>>> import numpy as np
>>> import numpy.linalg as la
>>> np.set_printoptions(suppress=True, linewidth=120)
>>> M2 = np.array([[-1, 0], [3, 0], [-2, -1]])
>>> Z = np.array([[1, 0, 3], [3, 0, 1]])
>>> rng = np.random.default_rng(32)
>>> E = M2 @ Z + 0.3 * rng.normal(size=(3, 3))
>>> E.round(1)
array([[-0.7,  0.2, -3. ],
       [ 3.2, -0.2,  8.5],
       [-4.5,  0.1, -7.6]])
>>> vec = np.array([-5, -4, -4])
>>> rhs = E @ vec
>>> b, lr = np.zeros(3), 1 / la.norm(E, 2) ** 2
>>> for i in range(50):
...     b -= lr * E.T @ (E @ b - rhs)
...     if i % 10 == 0: print(i, round(la.norm(E @ b - rhs), 1))
... 
0 4.0
10 3.7
20 3.3
30 3.0
40 2.8
>>> round(la.cond(E), 1)
np.float64(104.6)
>>> b.round(1) + 0
array([-3.5,  0. , -4.6])
>>> round(np.log10(la.cond(E)))
2
>>> la.matrix_rank(E, rtol=0.1)
np.int64(1)
>>> [round(float(x), 1) for x in la.svd(E, compute_uv=False)[:3]]
[13.0, 1.3, 0.1]
>>> round(la.norm(E, 2) / la.norm(E), 1)
np.float64(1.0)
>>> vec = np.array([9, -2, -2])
>>> rhs = E @ vec
>>> rhs.round(1)
array([ -1. ,  12.3, -25.5])
>>> np.round(la.solve(E.T, E[2]), 1) + 0
array([0., 0., 1.])
>>> np.round(la.solve(E, 3 * rhs), 1)
array([27., -6., -6.])
>>> np.round(la.solve(E, rhs + E[:, 2]), 1)
array([ 9., -2., -1.])
>>> cov = E.T @ E
>>> (E @ E.T).shape
(3, 3)
>>> np.round(np.diag(cov), 1)
array([ 31. ,   0.1, 138.5])
>>> M2 = np.array([[3, 2], [1, 4], [1, 2]])
>>> F = np.kron(np.eye(3, dtype=int), M2)
>>> F
array([[3, 2, 0, 0, 0, 0],
       [1, 4, 0, 0, 0, 0],
       [1, 2, 0, 0, 0, 0],
       [0, 0, 3, 2, 0, 0],
       [0, 0, 1, 4, 0, 0],
       [0, 0, 1, 2, 0, 0],
       [0, 0, 0, 0, 3, 2],
       [0, 0, 0, 0, 1, 4],
       [0, 0, 0, 0, 1, 2]])
>>> O, evecs = la.qr(F[:, :1])[0], la.qr(F[:, 1:])[0]
>>> sv = la.svd(O.T @ evecs, compute_uv=False)
>>> np.round(np.degrees(np.arccos(sv.clip(0, 1))), 1)
array([42.4])
>>> sv.round(1)
array([0.7])
>>> (sv > 0.9).sum()
np.int64(0)
>>> round(la.norm(O @ O.T - evecs @ evecs.T, 2), 1)
np.float64(1.0)
>>> M2 = F[0, 0] * F[1:] - np.outer(F[1:, 0], F[0])
>>> M2
array([[ 0, 10,  0,  0,  0,  0],
       [ 0,  4,  0,  0,  0,  0],
       [ 0,  0,  9,  6,  0,  0],
       [ 0,  0,  3, 12,  0,  0],
       [ 0,  0,  3,  6,  0,  0],
       [ 0,  0,  0,  0,  9,  6],
       [ 0,  0,  0,  0,  3, 12],
       [ 0,  0,  0,  0,  3,  6]])
>>> np.round(F[:, 0] / F[0, 0], 1)
array([1. , 0.3, 0.3, 0. , 0. , 0. , 0. , 0. , 0. ])
>>> r0 = np.array([-3, -1, -2, 2, -3])
>>> feats = np.array([np.roll(r0, i) for i in range(5)])
>>> feats
array([[-3, -1, -2,  2, -3],
       [-3, -3, -1, -2,  2],
       [ 2, -3, -3, -1, -2],
       [-2,  2, -3, -3, -1],
       [-1, -2,  2, -3, -3]])
>>> P = np.triu(np.array([[-3, -1, 3, -2, -1],
...     [-3, 0, -1, -2, 1],
...     [-1, 1, 1, 1, -2],
...     [0, -3, -1, 2, -2],
...     [0, -1, 3, 0, 1]]), 1) + np.eye(5)
>>> M2 = P @ feats @ la.inv(P)
>>> np.round(np.poly(M2), 1)
array([   1.,   15.,   95.,  475., 1865., 3157.])
>>> np.trace(M2), np.trace(feats)
(np.float64(-15.0), np.int64(-15))
>>> la.matrix_rank(M2)
np.int64(5)
>>> M2
array([[ 11.,   2., -37.,  73.,  75.],
       [ -2.,  -8.,   8., -26., -27.],
       [  2.,   5., -11.,  27.,  32.],
       [  0.,   6.,  -1.,  16.,  29.],
       [ -1.,  -3.,   2., -13., -23.]])
